$ python3 -q
>>> import numpy as np
>>> np.set_printoptions(precision=2, suppress=True, linewidth=120)
>>> def tidy(a):
...     return np.round(a, 2) + 0
... 
>>> X = np.array([[1, 1, 1, 1, 1, 1, 1, 1],
...     [1, 1, 1, 1, -1, -1, -1, -1],
...     [1, -1, 1, -1, -1, 1, -1, 1],
...     [1, 1, -1, -1, 1, 1, -1, -1]])
>>> X.reshape(-1, 2)
array([[ 1,  1],
       [ 1,  1],
       [ 1,  1],
       [ 1,  1],
       [ 1,  1],
       [ 1,  1],
       [-1, -1],
       [-1, -1],
       [ 1, -1],
       [ 1, -1],
       [-1,  1],
       [-1,  1],
       [ 1,  1],
       [-1, -1],
       [ 1,  1],
       [-1, -1]])
>>> T = X.reshape(4, 2, -1)
>>> T[:, 0]
array([[ 1,  1,  1,  1],
       [ 1,  1,  1,  1],
       [ 1, -1,  1, -1],
       [ 1,  1, -1, -1]])
>>> T.transpose(1, 0, 2)
array([[[ 1,  1,  1,  1],
        [ 1,  1,  1,  1],
        [ 1, -1,  1, -1],
        [ 1,  1, -1, -1]],

       [[ 1,  1,  1,  1],
        [-1, -1, -1, -1],
        [-1,  1, -1,  1],
        [ 1,  1, -1, -1]]])
>>> T.shape
(4, 2, 4)
>>> M2 = X / np.linalg.norm(X, axis=1, keepdims=True)
>>> gram = M2 @ M2.T
>>> np.degrees(np.arccos(np.clip(gram[2, 1], -1, 1)))
np.float64(90.0)
>>> (np.abs(gram) > 0.9).astype(int)
array([[1, 0, 0, 0],
       [0, 1, 0, 0],
       [0, 0, 1, 0],
       [0, 0, 0, 1]])
>>> X.sum(axis=1)
array([8, 0, 0, 0])
>>> tidy(np.linalg.norm(X))
np.float64(5.66)
>>> X - X[0]
array([[ 0,  0,  0,  0,  0,  0,  0,  0],
       [ 0,  0,  0,  0, -2, -2, -2, -2],
       [ 0, -2,  0, -2, -2,  0, -2,  0],
       [ 0,  0, -2, -2,  0,  0, -2, -2]])
>>> X.sum(axis=0)
array([ 4,  2,  2,  0,  0,  2, -2,  0])
>>> np.linalg.matrix_rank(X)
np.int64(4)
>>> X[:, 8]
Traceback (most recent call last):
  File "<python-input-18>", line 1, in <module>
    X[:, 8]
    ~^^^^^^
IndexError: index 8 is out of bounds for axis 1 with size 8
>>> np.abs(X).max()
np.int64(1)
>>> X.shape
(4, 8)
>>> x = np.array([-4, -3, 6, -2, 1, -6, -5, -4])
>>> h1 = np.maximum(X @ x, 0)
>>> tidy(np.tanh(X @ x))
array([-1.  ,  1.  ,  0.76, -1.  ])
>>> X.T @ h1
array([ 12,  10,  12,  10, -12, -10, -12, -10])
>>> np.maximum(X @ (3 * x), 0)
array([ 0, 33,  3,  0])
>>> np.maximum(X @ x, 0) - np.maximum(-X @ x, 0)
array([-17,  11,   1,  -7])
>>> X * (h1 > 1e-9)[:, None]
array([[ 0,  0,  0,  0,  0,  0,  0,  0],
       [ 1,  1,  1,  1, -1, -1, -1, -1],
       [ 1, -1,  1, -1, -1,  1, -1,  1],
       [ 0,  0,  0,  0,  0,  0,  0,  0]])
>>> u, v = X[0], X[3]
>>> u @ v
np.int64(0)
>>> pr = (u @ v) / (u @ u) * u
>>> (v - pr) @ u
np.float64(0.0)
>>> tidy(np.linalg.norm(u + v) ** 2 + np.linalg.norm(u - v) ** 2)
np.float64(32.0)
>>> pr
array([0., 0., 0., 0., 0., 0., 0., 0.])
>>> J = np.load("block0.npy")
>>> J
array([[-5.,  3.,  0.],
       [-6.,  4.,  0.],
       [-6.,  3.,  1.]])
>>> tidy(np.linalg.matrix_power(J, 3))
array([[-17.,   9.,   0.],
       [-18.,  10.,   0.],
       [-18.,   9.,   1.]])
>>> tidy(np.abs(np.linalg.eigvals(J)).max())
np.float64(2.0)
>>> J.inv()
Traceback (most recent call last):
  File "<python-input-38>", line 1, in <module>
    J.inv()
    ^^^^^
AttributeError: 'numpy.ndarray' object has no attribute 'inv'
>>> assert J == J.T
Traceback (most recent call last):
  File "<python-input-39>", line 1, in <module>
    assert J == J.T
           ^^^^^^^^
ValueError: The truth value of an array with more than one element is ambiguous. Use a.any() or a.all()
>>> tidy(np.sort(np.abs(np.linalg.eigvals(J))))
array([1., 1., 2.])
>>> Uu, sigma, Vh = np.linalg.svd(J)
>>> tidy(sigma)
array([11.44,  1.  ,  0.17])
>>> M2 = Uu[:, :1] @ np.diag(sigma[:1]) @ Vh[:1]
>>> np.linalg.matrix_rank(M2)
np.int64(1)
>>> tidy(np.abs(J - M2).max())
np.float64(0.65)
>>> tidy(M2)
array([[-5.01,  2.95,  0.3 ],
       [-6.19,  3.65,  0.37],
       [-5.79,  3.42,  0.35]])
>>> tidy(np.linalg.norm(J - M2, 2)), tidy(sigma[1])
(np.float64(1.0), np.float64(1.0))
>>> m1 = np.loadtxt("a.csv", delimiter=",")
>>> m1
array([[-0.96, -1.2 ,  0.24, -0.08,  0.16],
       [-2.16, -2.7 ,  0.54, -0.18,  0.36],
       [-0.24, -0.3 ,  0.06, -0.02,  0.04]])
>>> W1 = np.array([[3, 0], [2, 2], [3, 1], [3, 1], [1, 2], [2, 3], [1, 0], [3, 0]])
>>> b = np.array([2, 1])
>>> act = np.maximum(X @ W1 + b, 0)
>>> (act > 0).astype(int)
array([[1, 1],
       [1, 0],
       [1, 0],
       [0, 1]])
>>> np.linalg.matrix_rank(act)
np.int64(2)
>>> act
array([[20, 10],
       [ 6,  0],
       [ 6,  0],
       [ 0,  6]])
>>> Z = np.array([[2, 1, 0], [3, 3, 0]])
>>> W1 @ Z
array([[ 6,  3,  0],
       [10,  8,  0],
       [ 9,  6,  0],
       [ 9,  6,  0],
       [ 8,  7,  0],
       [13, 11,  0],
       [ 2,  1,  0],
       [ 6,  3,  0]])
>>> (act @ Z).round(6).argmax(axis=1)
array([0, 0, 0, 0])
>>> x = np.array([1, 0])
>>> target = act @ x
>>> tidy(np.linalg.lstsq(act, target)[0])
array([1., 0.])
>>> target
array([20,  6,  6,  0])
>>> rng = np.random.default_rng(818784)
>>> target = target + 0.02 * rng.normal(size=4)
>>> tidy(target)
array([20.01,  6.01,  5.95, -0.02])
>>> b, *_ = np.linalg.lstsq(act, target)
>>> tidy(np.linalg.norm(target - act @ b))
np.float64(0.05)
>>> [round(float(np.linalg.norm(np.linalg.solve(act.T @ act + lam * np.eye(2), act.T @ target))), 2) for lam in (0, 1, 10, 100)]
[1.0, 0.99, 0.95, 0.78]
>>> tidy(act.T @ (target - act @ b))
array([0., 0.])
>>> Uu, sigma, Vh = np.linalg.svd(m1)
>>> np.argmax(sigma[:-1] / (sigma[1:] + 1e-6)) + 1
np.int64(1)
>>> M2 = Uu[:, :1] @ np.diag(sigma[:1]) @ Vh[:1]
>>> np.linalg.matrix_rank(m1, rtol=0.05)
np.int64(1)
>>> np.linalg.matrix_rank(M2)
np.int64(1)
>>> tidy(np.linalg.norm(m1 - M2) / np.linalg.norm(m1))
np.float64(0.0)
>>> tidy(np.linalg.norm(m1 - M2, 2)), tidy(sigma[1])
(np.float64(0.0), np.float64(0.0))
>>> Uu, sigma, Vh = np.linalg.svd(m1)
>>> vecs = Vh[:(sigma > 1e-8).sum()]
>>> x = m1[0] + 3 * m1[2] + rng.integers(2) * np.eye(5)[4]
>>> tidy(x)
array([-1.68, -2.1 ,  0.42, -0.14,  1.28])
>>> np.allclose(vecs.T @ vecs @ x, x)
False
>>> tidy(vecs.T @ vecs)
array([[ 0.38,  0.47, -0.09,  0.03, -0.06],
       [ 0.47,  0.59, -0.12,  0.04, -0.08],
       [-0.09, -0.12,  0.02, -0.01,  0.02],
       [ 0.03,  0.04, -0.01,  0.  , -0.01],
       [-0.06, -0.08,  0.02, -0.01,  0.01]])
>>> tidy(np.diag(vecs.T @ vecs))
array([0.38, 0.59, 0.02, 0.  , 0.01])
>>> np.linalg.matrix_rank(np.vstack([m1, x]))
np.int64(2)
>>> tidy(np.linalg.norm(x - vecs.T @ vecs @ x))
np.float64(0.99)
>>> th = np.radians(60)
>>> R = np.eye(5)
>>> R[0, 0] = R[1, 1] = np.cos(th)
>>> R[0, 1], R[1, 0] = -np.sin(th), np.sin(th)
>>> tidy(R)
array([[ 0.5 , -0.87,  0.  ,  0.  ,  0.  ],
       [ 0.87,  0.5 ,  0.  ,  0.  ,  0.  ],
       [ 0.  ,  0.  ,  1.  ,  0.  ,  0.  ],
       [ 0.  ,  0.  ,  0.  ,  1.  ,  0.  ],
       [ 0.  ,  0.  ,  0.  ,  0.  ,  1.  ]])
>>> M2 = m1 @ R.T
>>> tidy(M2)
array([[ 0.56, -1.43,  0.24, -0.08,  0.16],
       [ 1.26, -3.22,  0.54, -0.18,  0.36],
       [ 0.14, -0.36,  0.06, -0.02,  0.04]])
>>> np.allclose(np.linalg.norm(m1, axis=1), np.linalg.norm(M2, axis=1))
True
>>> tidy(np.linalg.svd(m1, compute_uv=False)), tidy(np.linalg.svd(M2, compute_uv=False))
(array([3.87, 0.  , 0.  ]), array([3.87, 0.  , 0.  ]))
>>> arr = np.array([[0, 0, 0, -1], [-2, -1, -2, 1], [1, -3, 1, -3], [3, 2, -3, 2]]) * (rng.random((4, 4)) < 0.3)
>>> arr
array([[ 0,  0,  0,  0],
       [ 0,  0, -2,  0],
       [ 1,  0,  0,  0],
       [ 0,  0,  0,  0]])
>>> Uu, sigma, Vh = np.linalg.svd(arr)
>>> np.argmax(sigma[:-1] / (sigma[1:] + 1e-6)) + 1
np.int64(2)
>>> sigma
array([ 2.,  1.,  0., -0.])
>>> M2 = Uu[:, :2] @ np.diag(sigma[:2]) @ Vh[:2]
>>> np.linalg.matrix_rank(arr, rtol=0.05)
np.int64(2)
>>> np.linalg.matrix_rank(M2)
np.int64(2)
>>> tidy(np.linalg.norm(arr - M2, 2)), sigma[2]
(np.float64(0.0), np.float64(0.0))
>>> tidy(np.linalg.det(arr))
np.float64(0.0)
>>> (arr != 0).astype(int)
array([[0, 0, 0, 0],
       [0, 0, 1, 0],
       [1, 0, 0, 0],
       [0, 0, 0, 0]])
>>> idx = rng.permutation(4)
>>> idx
array([3, 0, 2, 1])
>>> M2 = arr[idx][:, idx]
>>> np.allclose(M2, arr)
False
>>> M2
array([[ 0,  0,  0,  0],
       [ 0,  0,  0,  0],
       [ 0,  1,  0,  0],
       [ 0,  0, -2,  0]])
>>> Uu, sigma, Vh = np.linalg.svd(M2)
>>> vecs = Vh[:(sigma > 1e-8).sum()]
>>> x = M2[1] + -2 * M2[2] + rng.integers(2) * np.eye(4)[3]
>>> x
array([ 0., -2.,  0.,  1.])
>>> vecs.T @ vecs
array([[0., 0., 0., 0.],
       [0., 1., 0., 0.],
       [0., 0., 1., 0.],
       [0., 0., 0., 0.]])
>>> tidy(np.linalg.norm(x - vecs.T @ vecs @ x))
np.float64(1.0)
>>> np.allclose(vecs.T @ vecs @ x, x)
False
>>> proj = np.triu(np.array([[4, 5, 2], [3, 0, 2], [5, 4, 4]]), 1) + np.eye(3)
>>> M2 = proj @ J @ np.linalg.inv(proj)
>>> tidy(np.linalg.det(M2))
np.float64(-2.0)
>>> np.trace(M2), np.trace(J)
(np.float64(0.0), np.float64(0.0))
>>> tidy(np.poly(M2))
array([ 1.,  0., -3.,  2.])
>>> M2 = np.array([[3], [2], [2], [0], [1]])
>>> Z = np.array([[2, 3, 1]])
>>> K = M2 @ Z
>>> K
array([[6, 9, 3],
       [4, 6, 2],
       [4, 6, 2],
       [0, 0, 0],
       [2, 3, 1]])
>>> M2 = K + rng.integers(-2, 3, (5, 1)) @ rng.integers(-2, 3, (1, 3))
>>> M2
array([[ 7,  9,  1],
       [ 4,  6,  2],
       [ 6,  6, -2],
       [-1,  0,  2],
       [ 4,  3, -3]])
>>> M2 - K
array([[ 1,  0, -2],
       [ 0,  0,  0],
       [ 2,  0, -4],
       [-1,  0,  2],
       [ 2,  0, -4]])
>>> tidy(np.linalg.svd(M2 - K, compute_uv=False))
array([7.07, 0.  , 0.  ])
>>> np.linalg.matrix_rank(M2, rtol=0.1)
np.int64(2)
>>> np.linalg.cond(M2) > 100
np.True_
>>> [round(float(x), 2) for x in np.linalg.svd(M2, compute_uv=False)[:3]]
[16.64, 5.0, 0.0]
>>> tidy(np.linalg.norm(M2, 2) / np.linalg.norm(M2))
np.float64(0.96)
>>> np.linalg.cond(K) > 100
np.True_
>>> M = np.load("dump.npy")
>>> M
array([[  2.11,  -2.42,   0.99,  -2.89],
       [ -0.01,  -1.78, -13.43,   1.4 ],
       [ -2.03,   5.  ,   8.58,   2.62],
       [  1.29,   2.61,   4.37,  -0.1 ],
       [  0.9 ,  -4.21,  -7.21,  -1.68],
       [  0.7 ,   2.6 ,   6.99,  -0.21],
       [ -0.6 ,   0.92,   9.3 ,  -0.78],
       [  3.29,  -0.56,   9.22,  -4.1 ],
       [  2.18,  -1.59,  -2.8 ,  -1.8 ],
       [ -1.07,  -0.12,  -5.32,   1.61],
       [  1.48,  -3.34,  -3.11,  -2.29],
       [  1.58,  -2.52,  -6.89,  -1.21],
       [ -1.  ,   3.43,  11.02,   0.63],
       [ -3.27,   1.48,  -2.5 ,   3.39],
       [  3.23,  -3.22,  -0.43,  -3.8 ],
       [ -2.11,   3.3 ,   5.69,   2.19],
       [  1.03,  -2.52,  -4.29,  -1.27],
       [  0.11,   2.6 ,   9.62,  -0.31],
       [ -4.38,   1.36,  -7.82,   4.99],
       [ -2.88,  -1.01,  -4.2 ,   1.98],
       [ -1.59,   2.52,   6.92,   1.2 ],
       [  3.45,   0.21,   5.41,  -3.01],
       [  2.7 ,  -2.39,  -1.63,  -2.82],
       [ -2.  ,   5.03,   8.57,   2.58],
       [ -2.17,  -0.23, -10.57,   3.22]])
>>> W1 = np.array([[5, 3], [0, -5], [-2, -2], [-5, -3]])
>>> b = np.array([2, 2])
>>> act = np.maximum(M @ W1 + b, 0)
>>> (act > 0).astype(int)
array([[1, 1],
       [1, 1],
       [0, 0],
       [1, 0],
       [1, 1],
       [0, 0],
       [0, 0],
       [1, 1],
       [1, 1],
       [0, 1],
       [1, 1],
       [1, 1],
       [0, 0],
       [0, 0],
       [1, 1],
       [0, 0],
       [1, 1],
       [0, 0],
       [0, 0],
       [0, 1],
       [0, 0],
       [1, 1],
       [1, 1],
       [0, 0],
       [0, 1]])
>>> (act > 0).mean(axis=0)
array([0.48, 0.56])
>>> Z = np.array([[2, 3, 3], [1, 2, 2]])
>>> W1 @ Z
array([[ 13,  21,  21],
       [ -5, -10, -10],
       [ -6, -10, -10],
       [-13, -21, -21]])
>>> (act @ Z).round(6).argmax(axis=1)
array([1, 1, 0, 1, 1, 0, 0, 1, 1, 1, 1, 1, 0, 0, 1, 0, 1, 0, 0, 1, 0, 1, 1, 0, 1])
>>> E = np.load("m.npy")
>>> E
array([[0, 0, 1],
       [1, 0, 0],
       [0, 1, 0]])
>>> tidy(np.linalg.svd(E, compute_uv=False))
array([1., 1., 1.])
>>> E @ E.T
array([[1, 0, 0],
       [0, 1, 0],
       [0, 0, 1]])
>>> E.T @ E
array([[1, 0, 0],
       [0, 1, 0],
       [0, 0, 1]])
>>> tidy(np.linalg.norm(E, axis=0))
array([1., 1., 1.])
>>> E @ np.ones(3)
array([1., 1., 1.])
>>> E @ (-1.0) ** np.arange(3)
array([ 1.,  1., -1.])
>>> np.sort(np.abs(np.fft.fft(E[0]))), tidy(np.sort(np.linalg.svd(E, compute_uv=False)))
(array([1., 1., 1.]), array([1., 1., 1.]))
>>> data = np.load("test4.npy")
>>> data
array([[-3.51, -1.72,  1.05],
       [-2.08, -0.95,  0.46],
       [ 1.62, -0.7 ,  0.21],
       [-5.1 , -0.64, -2.39],
       [ 4.13, -0.04, -0.66],
       [ 0.72,  1.68, -0.06],
       [ 2.13,  1.15,  0.49],
       [-3.55, -3.63, -1.13],
       [-1.83, -0.18, -3.17],
       [-0.74, -0.64, -0.02],
       [-1.46, -2.04,  0.79],
       [-2.82, -0.76, -2.18],
       [-2.73, -1.46,  1.53],
       [-1.66, -2.03,  0.44],
       [ 3.91,  0.34, -0.34],
       [ 1.52,  0.18,  0.51],
       [-1.61, -1.9 , -2.41],
       [ 2.17,  2.3 ,  1.41],
       [-2.13, -0.66,  0.18],
       [-1.13, -0.3 , -1.17],
       [-4.85, -1.16, -1.8 ],
       [-2.02,  1.32,  1.18],
       [ 1.47, -2.33,  2.52],
       [-0.5 , -0.67, -0.06]])
>>> idx = data[:, 0] > np.median(data[:, 0])
>>> u = data[idx].mean(axis=0) - data[~idx].mean(axis=0)
>>> np.argsort(-np.abs(u).round(6), kind="stable")
array([0, 1, 2])
>>> ((data - data.mean(axis=0)) @ u > 0).astype(int)
array([0, 0, 1, 0, 1, 1, 1, 0, 0, 1, 0, 0, 0, 0, 1, 1, 0, 1, 0, 0, 0, 0, 1, 1])
>>> gram = np.cov(data, rowvar=False)
>>> tidy(np.corrcoef(data[:, 2], data[:, 0])[0, 1])
np.float64(0.36)
>>> np.argsort(-data.std(axis=0).round(6), kind="stable")
array([0, 2, 1])
>>> tidy(data.std(axis=0))
array([2.48, 1.34, 1.39])
